$ python -q
>>> import numpy as np
>>> import numpy.linalg as la
>>> np.set_printoptions(precision=1, suppress=True, linewidth=160, sign=" ")
>>> rnd = lambda a: np.round(a, 1) + 0
>>> K = np.array([[3, -3, 0, 1, 2],
...     [0, 1, 2, -2, -1],
...     [0, 0, 3, -3, 0],
...     [0, 0, 0, 0, -2],
...     [0, 0, 0, 0, 0]])
>>> left, sigma, VT = la.svd(K)
>>> vecs = VT[:(sigma > 1e-8).sum()]
>>> rng = np.random.default_rng(190469)
>>> x0 = K[4] + 5 * K[1] + rng.integers(2) * np.eye(5)[4]
>>> x0
array([  0.,   5.,  10., -10.,  -4.])
>>> rnd(np.diag(vecs.T @ vecs))
array([ 0.9,  1. ,  0.5,  0.5,  1. ])
>>> rnd(la.norm(x0 - vecs.T @ vecs @ x0))
np.float64(0.0)
>>> np.allclose(vecs.T @ vecs @ x0, x0)
True
>>> rnd(vecs.T @ vecs)
array([[ 0.9,  0. ,  0.2,  0.2,  0. ],
       [ 0. ,  1. ,  0. ,  0. ,  0. ],
       [ 0.2,  0. ,  0.5, -0.5,  0. ],
       [ 0.2,  0. , -0.5,  0.5,  0. ],
       [ 0. ,  0. ,  0. ,  0. ,  1. ]])
>>> left, sigma, VT = la.svd(K)
>>> np.argmax(sigma[:-1] / (sigma[1:] + 1e-6)) + 1
np.int64(4)
>>> print(rnd(sigma))
[ 5.7  4.4  1.8  0.6  0. ]
>>> B = left[:, :4] @ np.diag(sigma[:4]) @ VT[:4]
>>> rnd(np.abs(K - B).max())
np.float64(0.0)
>>> la.matrix_rank(B)
np.int64(4)
>>> K.shape
(5, 5)
>>> rnd(la.svd(K, compute_uv=False))
array([ 5.7,  4.4,  1.8,  0.6,  0. ])
>>> np.zeros(5, 5)
Traceback (most recent call last):
  File "<python-input-22>", line 1, in <module>
    np.zeros(5, 5)
    ~~~~~~~~^^^^^^
TypeError: Cannot interpret '5' as a data type
>>> K.sum(axis=1)
array([ 3,  0,  0, -2,  0])
>>> f = np.array([1, 3, 9])
>>> r1 = np.array([5, 0])
>>> X = f[:, None] + r1[None, :]
>>> X
array([[  6,   1],
       [  8,   3],
       [ 14,   9]])
>>> B = X / la.norm(X, axis=1)
Traceback (most recent call last):
  File "<python-input-28>", line 1, in <module>
    B = X / la.norm(X, axis=1)
        ~~^~~~~~~~~~~~~~~~~~~~
ValueError: operands could not be broadcast together with shapes (3,2) (3,) 
>>> B = X / la.norm(X, axis=1, keepdims=True)
>>> G = B @ B.T
>>> (G - 2 * np.eye(3)).round(6).argmax(axis=1)
array([ 1,  0,  1])
>>> print(rnd(G))
[[ 1.   1.   0.9]
 [ 1.   1.   1. ]
 [ 0.9  1.   1. ]]
>>> rnd(G[1])
array([ 1.,  1.,  1.])
>>> rnd(np.degrees(np.arccos(np.clip(G[1, 2], -1, 1))))
np.float64(12.2)
>>> print(np.count_nonzero(X))
6
>>> X[3]
Traceback (most recent call last):
  File "<python-input-36>", line 1, in <module>
    X[3]
    ~^^^
IndexError: index 3 is out of bounds for axis 0 with size 3
>>> np.abs(X).max()
np.int64(14)
>>> X.shape
(3, 2)
>>> print(X - X[0])
[[ 0  0]
 [ 2  2]
 [ 8  8]]
>>> rnd(la.svd(X, compute_uv=False))
array([ 19.5,   2.6])
>>> x0 = np.array([-8, -2])
>>> target = X @ x0
>>> rnd(la.solve(X.T @ X, X.T @ target))
array([-8., -2.])
>>> rnd(la.lstsq(X, target)[0])
array([-8., -2.])
>>> try:
...     la.solve(X, target)
... except la.LinAlgError as e:
...     print(repr(e))
... 
LinAlgError('Last 2 dimensions of the array must be square')
>>> target = target + 0.1 * rng.normal(size=3)
>>> rnd(target)
array([ -49.9,  -70.1, -130.1])
>>> beta, *_ = la.lstsq(X, target)
>>> rnd(la.norm(target - X @ beta))
np.float64(0.1)
>>> [round(float(la.norm(la.solve(X.T @ X + lam * np.eye(2), X.T @ target))), 2) for lam in (0, 1, 10, 100)]
[8.24, 8.17, 7.83, 6.33]
>>> hat = X @ la.solve(X.T @ X, X.T)
>>> rnd((np.eye(3) - hat) @ X)
array([[ 0.,  0.],
       [ 0.,  0.],
       [ 0.,  0.]])
>>> B = np.c_[X[:, :1] @ np.array([[0]]), np.array([0, -4, 2])]
>>> print(B)
[[ 0  0]
 [ 0 -4]
 [ 0  2]]
>>> rnd(la.norm(la.qr(X)[0].T @ B, axis=0) ** 2 / ((B ** 2).sum(axis=0) + 1e-12))
array([ 0. ,  0.4])
>>> rnd(la.norm(B - X @ la.lstsq(X, B)[0], axis=0))
array([ 0. ,  3.5])
>>> arr = np.load("data.npy")
>>> arr
array([[-1,  1,  0,  0],
       [-1,  1,  0,  0],
       [ 0,  0, -1,  1],
       [ 0,  0, -1,  1]])
>>> (la.matrix_power((arr != 0) + (arr.T != 0) + np.eye(4), 4) > 0).astype(int)
array([[ 1,  1,  0,  0],
       [ 1,  1,  0,  0],
       [ 0,  0,  1,  1],
       [ 0,  0,  1,  1]])
>>> hat = np.triu(np.array([[2, 3, -1, -1], [1, -2, -3, -2], [3, -3, -2, 1], [0, 0, -1, 1]]), 1) + np.eye(4)
>>> B = hat @ arr @ la.inv(hat)
>>> hat @ arr - arr @ hat
array([[-3.,  6.,  4., -1.],
       [ 0.,  3.,  7., -4.],
       [ 0.,  0., -1.,  2.],
       [ 0.,  0.,  0.,  1.]])
>>> rnd(np.poly(B))
array([ 1.,  0.,  0.,  0.,  0.])
>>> la.matrix_rank(B)
np.int64(2)
>>> left, sigma, VT = la.svd(arr)
>>> vecs = VT[:(sigma > 1e-8).sum()]
>>> x0 = arr[1] + 4 * arr[0] + rng.integers(2) * np.eye(4)[1]
>>> x0
array([-5.,  5.,  0.,  0.])
>>> rnd(np.diag(vecs.T @ vecs))
array([ 0.5,  0.5,  0.5,  0.5])
>>> np.allclose(vecs.T @ vecs @ x0, x0)
True
>>> rnd(la.norm(x0 - vecs.T @ vecs @ x0))
np.float64(0.0)
>>> rnd(vecs.T @ vecs)
array([[ 0.5, -0.5,  0. ,  0. ],
       [-0.5,  0.5,  0. ,  0. ],
       [ 0. ,  0. ,  0.5, -0.5],
       [ 0. ,  0. , -0.5,  0.5]])
>>> x0 = np.array([6, -9, 9, 4])
>>> h1 = np.maximum(arr @ x0, 0)
>>> print(np.flatnonzero(h1 > 1e-9))
[]
>>> arr * (h1 > 1e-9)[:, None]
array([[ 0,  0,  0,  0],
       [ 0,  0,  0,  0],
       [ 0,  0,  0,  0],
       [ 0,  0,  0,  0]])
>>> rnd(np.tanh(arr @ x0))
array([-1., -1., -1., -1.])
>>> M = np.array([[0, 4, 0],
...     [0, 1, 4],
...     [1, 2, 0],
...     [5, 5, 2],
...     [0, 4, 0],
...     [1, 1, 1],
...     [4, 3, 0]])
>>> q, R = la.qr(M)
>>> print(rnd(abs(R[0, 0])), rnd(la.norm(M[:, 0])))
6.6 6.6
>>> rnd(q @ R)
array([[ 0.,  4.,  0.],
       [ 0.,  1.,  4.],
       [ 1.,  2.,  0.],
       [ 5.,  5.,  2.],
       [ 0.,  4.,  0.],
       [ 1.,  1.,  1.],
       [ 4.,  3.,  0.]])
>>> rnd(q)
array([[ 0. , -0.7, -0.1],
       [ 0. , -0.2,  0.9],
       [-0.2, -0.2, -0.1],
       [-0.8, -0.1,  0.2],
       [ 0. , -0.7, -0.1],
       [-0.2,  0. ,  0.2],
       [-0.6,  0.1, -0.2]])
>>> rnd(np.abs(np.diag(R)))
array([ 6.6,  5.9,  4.2])
>>> print(rnd(q.T @ q))
[[ 1.  0.  0.]
 [ 0.  1.  0.]
 [ 0.  0.  1.]]
>>> rnd(np.trace(q @ q.T))
np.float64(3.0)
>>> left, sigma, VT = la.svd(q, full_matrices=False)
>>> rnd(np.cumsum(sigma ** 2) / np.sum(sigma ** 2))
array([ 0.3,  0.7,  1. ])
>>> rnd(sigma)
array([ 1.,  1.,  1.])
>>> VT @ VT.T
array([[ 1.,  0.,  0.],
       [ 0.,  1.,  0.],
       [ 0.,  0.,  1.]])
>>> rnd(left.T @ q @ VT.T)
array([[ 1.,  0.,  0.],
       [ 0.,  1.,  0.],
       [ 0.,  0.,  1.]])
>>> rnd(np.sqrt((sigma ** 2).sum())), rnd(la.norm(q))
(np.float64(1.7), np.float64(1.7))
>>> (sigma > 1e-8).sum()
np.int64(3)
>>> np.unravel_index(np.abs(M).argmax(), M.shape)
(np.int64(3), np.int64(0))
>>> np.count_nonzero(M)
np.int64(14)
>>> M - M[0]
array([[ 0,  0,  0],
       [ 0, -3,  4],
       [ 1, -2,  0],
       [ 5,  1,  2],
       [ 0,  0,  0],
       [ 1, -3,  1],
       [ 4, -1,  0]])
>>> M.sum(axis=0)
array([ 11,  20,   7])
>>> la.rank(M)
Traceback (most recent call last):
  File "<python-input-97>", line 1, in <module>
    la.rank(M)
    ^^^^^^^
AttributeError: module 'numpy.linalg' has no attribute 'rank'
>>> M.sum(axis=1)
array([  4,   5,   3,  12,   4,   3,   7])
>>> M.shape
(7, 3)
>>> A = np.array([[-0.1, 0.7, 0.5, 0.4],
...     [0.8, -1.5, 0.9, 1.4],
...     [-0.7, -1.3, -1.4, 0.7],
...     [-0.3, 1.3, -0.6, -0.9],
...     [1.2, -0.5, -0.2, 1.8]])
>>> A[2] = A[3] + 0.1 * rng.normal(size=4)
>>> rnd(A)
array([[-0.1,  0.7,  0.5,  0.4],
       [ 0.8, -1.5,  0.9,  1.4],
       [-0.1,  1.1, -0.6, -1. ],
       [-0.3,  1.3, -0.6, -0.9],
       [ 1.2, -0.5, -0.2,  1.8]])
>>> q, vecs = la.qr(A[:, :2])[0], la.qr(A[:, 2:])[0]
>>> sigma = la.svd(q.T @ vecs, compute_uv=False)
>>> print(rnd(np.degrees(np.arccos(sigma.clip(0, 1)))))
[ 16.9  46.8]
>>> print(rnd(sigma))
[ 1.   0.7]
>>> rnd(la.norm(q @ q.T - vecs @ vecs.T, 2))
np.float64(0.7)
>>> x0 = np.array([2, 2, 1, -2])
>>> target = A @ x0
>>> try:
...     la.solve(A, target)
... except la.LinAlgError as e:
...     print(e)
... 
Last 2 dimensions of the array must be square
>>> print(rnd(la.solve(A.T @ A, A.T @ target)))
[ 2.  2.  1. -2.]
>>> print(rnd(la.lstsq(A, target)[0]))
[ 2.  2.  1. -2.]
>>> rnd(la.pinv(A) @ A)
array([[ 1.,  0.,  0.,  0.],
       [ 0.,  1.,  0.,  0.],
       [ 0.,  0.,  1.,  0.],
       [ 0.,  0.,  0.,  1.]])
>>> target = target + 0.1 * rng.normal(size=5)
>>> rnd(target)
array([ 0.7, -3.3,  3.7,  3.1, -2.4])
>>> beta, *_ = la.lstsq(A, target)
>>> rnd(la.norm(target - A @ beta))
np.float64(0.2)
>>> print(beta.round())
[ 2.  2.  1. -2.]
>>> [round(float(la.norm(la.solve(A.T @ A + lam * np.eye(4), A.T @ target))), 2) for lam in (0, 1, 10, 100)]
[3.93, 1.66, 0.97, 0.2]
>>> x0 = np.array([-1, 0, 2])
>>> target = M @ x0
>>> try:
...     la.solve(M, target)
... except la.LinAlgError as e:
...     print(e)
... 
Last 2 dimensions of the array must be square
>>> target
array([ 0,  8, -1, -1,  0,  1, -4])
>>> rnd(la.lstsq(M, target)[0])
array([-1.,  0.,  2.])
>>> target = target + 0.1 * rng.normal(size=7)
>>> print(rnd(target))
[ 0.   7.9 -1.1 -0.9  0.1  1.  -4. ]
>>> beta, *_ = la.lstsq(M, target)
>>> print(beta.round())
[-1.  0.  2.]
>>> rnd(beta)
array([-1.,  0.,  2.])
>>> [round(float(la.norm(la.solve(M.T @ M + lam * np.eye(3), M.T @ target))), 2) for lam in (0, 1, 10, 100)]
[2.23, 2.1, 1.38, 0.32]
>>> mat = np.loadtxt("arr.csv", delimiter=",")
>>> rnd(mat)
array([[-0.1,  0.6,  0.3, -0.7,  0.4],
       [-0.4,  0.2,  0.5,  0.6,  0.5],
       [-0.9, -0.1, -0.3, -0.1, -0.2],
       [-0.1, -0.4,  0.8, -0.2, -0.4],
       [ 0. , -0.7, -0.1, -0.3,  0.6]])
>>> q, R = la.qr(mat)
>>> print(np.trace(q @ q.T))
5.0
>>> rnd(q.T @ q)
array([[ 1.,  0.,  0.,  0.,  0.],
       [ 0.,  1.,  0.,  0.,  0.],
       [ 0.,  0.,  1.,  0.,  0.],
       [ 0.,  0.,  0.,  1.,  0.],
       [ 0.,  0.,  0.,  0.,  1.]])
>>> rnd(R)
array([[ 1.,  0.,  0.,  0.,  0.],
       [ 0.,  1.,  0.,  0.,  0.],
       [ 0.,  0.,  1.,  0.,  0.],
       [ 0.,  0.,  0.,  1.,  0.],
       [ 0.,  0.,  0.,  0.,  1.]])
>>> abs(R[0, 0]), rnd(la.norm(mat[:, 0]))
(np.float64(1.0), np.float64(1.0))
>>> np.allclose(R.T @ R, mat.T @ mat)
True
>>> rnd(q)
array([[-0.1,  0.6,  0.3, -0.7,  0.4],
       [-0.4,  0.2,  0.5,  0.6,  0.5],
       [-0.9, -0.1, -0.3, -0.1, -0.2],
       [-0.1, -0.4,  0.8, -0.2, -0.4],
       [ 0. , -0.7, -0.1, -0.3,  0.6]])
>>> rnd(q @ R)
array([[-0.1,  0.6,  0.3, -0.7,  0.4],
       [-0.4,  0.2,  0.5,  0.6,  0.5],
       [-0.9, -0.1, -0.3, -0.1, -0.2],
       [-0.1, -0.4,  0.8, -0.2, -0.4],
       [ 0. , -0.7, -0.1, -0.3,  0.6]])
>>> feats = np.array([[-19.0, -11.0, 6.0, 3.0],
...     [28.0, 17.0, -8.0, -4.0],
...     [-18.0, -9.0, 7.0, 3.0],
...     [-6.0, -3.0, 2.0, 2.0]])
>>> q, R = la.qr(feats)
>>> rnd(q.T @ q)
array([[ 1.,  0.,  0.,  0.],
       [ 0.,  1.,  0.,  0.],
       [ 0.,  0.,  1.,  0.],
       [ 0.,  0.,  0.,  1.]])
>>> q.shape, R.shape
((4, 4), (4, 4))
>>> rnd(abs(R[0, 0])), rnd(la.norm(feats[:, 0]))
(np.float64(38.8), np.float64(38.8))
>>> rnd(R)
array([[ 38.8,  22.3, -12.3,  -6.1],
       [  0. ,  -1.7,  -1.5,  -0.6],
       [  0. ,   0. ,  -0.3,   0.9],
       [  0. ,   0. ,   0. ,  -0.3]])
>>> rnd(q @ R)
array([[-19., -11.,   6.,   3.],
       [ 28.,  17.,  -8.,  -4.],
       [-18.,  -9.,   7.,   3.],
       [ -6.,  -3.,   2.,   2.]])
>>> B = la.invert(feats)
Traceback (most recent call last):
  File "<python-input-148>", line 1, in <module>
    B = la.invert(feats)
        ^^^^^^^^^
AttributeError: module 'numpy.linalg' has no attribute 'invert'
>>> B = la.inv(feats)
>>> rnd(la.inv(B))
array([[-19., -11.,   6.,   3.],
       [ 28.,  17.,  -8.,  -4.],
       [-18.,  -9.,   7.,   3.],
       [ -6.,  -3.,   2.,   2.]])
>>> rnd(feats @ B)
array([[ 1.,  0.,  0.,  0.],
       [ 0.,  1.,  0.,  0.],
       [ 0.,  0.,  1.,  0.],
       [ 0.,  0.,  0.,  1.]])
>>> rnd(la.det(feats) * B)
array([[ 52.,  25., -14.,  -7.],
       [-56., -26.,  16.,   8.],
       [ 54.,  27., -12.,  -9.],
       [ 18.,   9.,  -6.,   3.]])
>>> np.allclose(B, feats.T)
False
>>> left, sigma, VT = la.svd(feats)
>>> rnd(sigma)
array([ 46.8,   2.3,   1. ,   0.1])
>>> np.argmax(sigma[:-1] / (sigma[1:] + 1e-6)) + 1
np.int64(1)
>>> B = left[:, :1] @ np.diag(sigma[:1]) @ VT[:1]
>>> rnd(la.norm(feats - B, 2)), rnd(sigma[1])
(np.float64(2.3), np.float64(2.3))
>>> rnd(np.abs(feats - B).max())
np.float64(1.4)
>>> la.matrix_rank(feats, rtol=0.05)
np.int64(2)
>>> print(rnd(la.norm(feats - B) / la.norm(feats)))
0.1
